In [1]: import numpy as np

In [2]: from numpy import linalg as LA

In [3]: np.set_printoptions(precision=3, suppress=True, linewidth=160)

In [4]: mat = np.array([[13, 0, -3], [5, 14, 5], [0, 2, 6]])

In [5]: rng = np.random.default_rng(778084)

In [6]: idx = rng.permutation(3)

In [7]: idx
Out[7]: array([0, 2, 1])

In [8]: other = mat[idx][:, idx]

In [9]: np.diag(other)
Out[9]: array([13,  6, 14])

In [10]: np.allclose(other, mat)
Out[10]: False

In [11]: W0 = np.loadtxt("a.csv", delimiter=",")

In [12]: W0
Out[12]: 
array([[1., 0., 0.],
       [5., 1., 0.],
       [6., 9., 1.]])

In [13]: # triangular: eigenvalues sit on the diagonal

In [14]: np.poly(W0)
Out[14]: array([ 1., -3.,  3., -1.])

In [15]: np.einsum("ii->", W0)
Out[15]: np.float64(3.0)

In [16]: round(LA.det(2 * W0), 3), np.round(LA.det(W0), 3)
Out[16]: (np.float64(8.0), np.float64(1.0))

In [17]: round(float(LA.det(W0.T)), 3)
Out[17]: 1.0

In [18]: round(LA.norm(W0, 2) / LA.norm(W0), 3)
Out[18]: np.float64(0.957)

In [19]: np.abs(LA.svd(W0)[2][-1])
Out[19]: array([0.024, 0.126, 0.992])

In [20]: [round(float(x), 3) for x in LA.svd(W0, compute_uv=False)[:3]]
Out[20]: [11.52, 3.504, 0.025]

In [21]: LA.cond(W0) > 100
Out[21]: np.True_

In [22]: other = np.array([[9, 6, 6], [-2, -6, -6], [2, -5, 9]])

In [23]: np.vstack([W0, other.T]).shape
Out[23]: (6, 3)

In [24]: LA.matrix_rank(W0 @ other)
Out[24]: np.int64(3)

In [25]: np.einsum("ij,ij->i", W0, W0)
Out[25]: array([  1.,  26., 118.])

In [26]: x0 = np.array([5, 5, 3])

In [27]: h = np.maximum(W0 @ x0, 0)

In [28]: np.tanh(W0 @ x0)
Out[28]: array([1., 1., 1.])

In [29]: h
Out[29]: array([ 5., 30., 78.])

In [30]: W0 * (h > 1e-9)[:, None]
Out[30]: 
array([[1., 0., 0.],
       [5., 1., 0.],
       [6., 9., 1.]])

In [31]: np.flatnonzero(h > 1e-9)
Out[31]: array([0, 1, 2])

In [32]: vals, vecs = LA.eig(W0)

In [33]: vals
Out[33]: array([1., 1., 1.])

In [34]: np.prod(vals)
Out[34]: np.float64(1.0)

In [35]: arr = np.load("layer11.npy")

In [36]: arr
Out[36]: 
array([[-1.712, -4.656, -0.626],
       [ 3.473, -2.419,  2.662],
       [ 1.796,  4.653,  0.348],
       [ 3.765,  3.25 , -0.509],
       [-1.823, -2.959,  3.594],
       [ 0.572,  1.46 ,  4.748],
       [ 1.771, -0.511,  4.648],
       [-2.176,  2.504,  3.741],
       [ 2.136, -4.519, -0.1  ],
       [ 1.955,  3.428, -3.07 ],
       [ 1.303,  0.032,  4.827],
       [ 0.304, -2.654,  4.227],
       [-0.776,  4.153,  2.674],
       [ 1.186, -0.027,  4.857],
       [ 0.477,  4.974, -0.171],
       [ 3.578, -3.292, -1.167]])

In [37]: x0 = np.array([2, 1, 1])

In [38]: target = arr @ x0

In [39]: np.round(LA.pinv(arr) @ arr, 3) + 0
Out[39]: 
array([[1., 0., 0.],
       [0., 1., 0.],
       [0., 0., 1.]])

In [40]: LA.lstsq(arr, target)[0]
Out[40]: array([2., 1., 1.])

In [41]: target = target + 0.1 * rng.normal(size=16)

In [42]: target
Out[42]: array([-8.621,  7.185,  8.546, 10.365, -3.143,  7.28 ,  7.531,  1.822, -0.545,  4.376,  7.51 ,  2.237,  5.254,  7.318,  5.8  ,  2.561])

In [43]: coef, *_ = LA.lstsq(arr, target)

In [44]: coef
Out[44]: array([1.996, 1.009, 0.994])

In [45]: [round(float(LA.norm(LA.solve(arr.T @ arr + lam * np.eye(3), arr.T @ target))), 2) for lam in (0, 1, 10, 100)]
Out[45]: [2.45, 2.42, 2.21, 1.23]

In [46]: np.round(arr.T @ (target - arr @ coef), 3) + 0
Out[46]: array([0., 0., 0.])
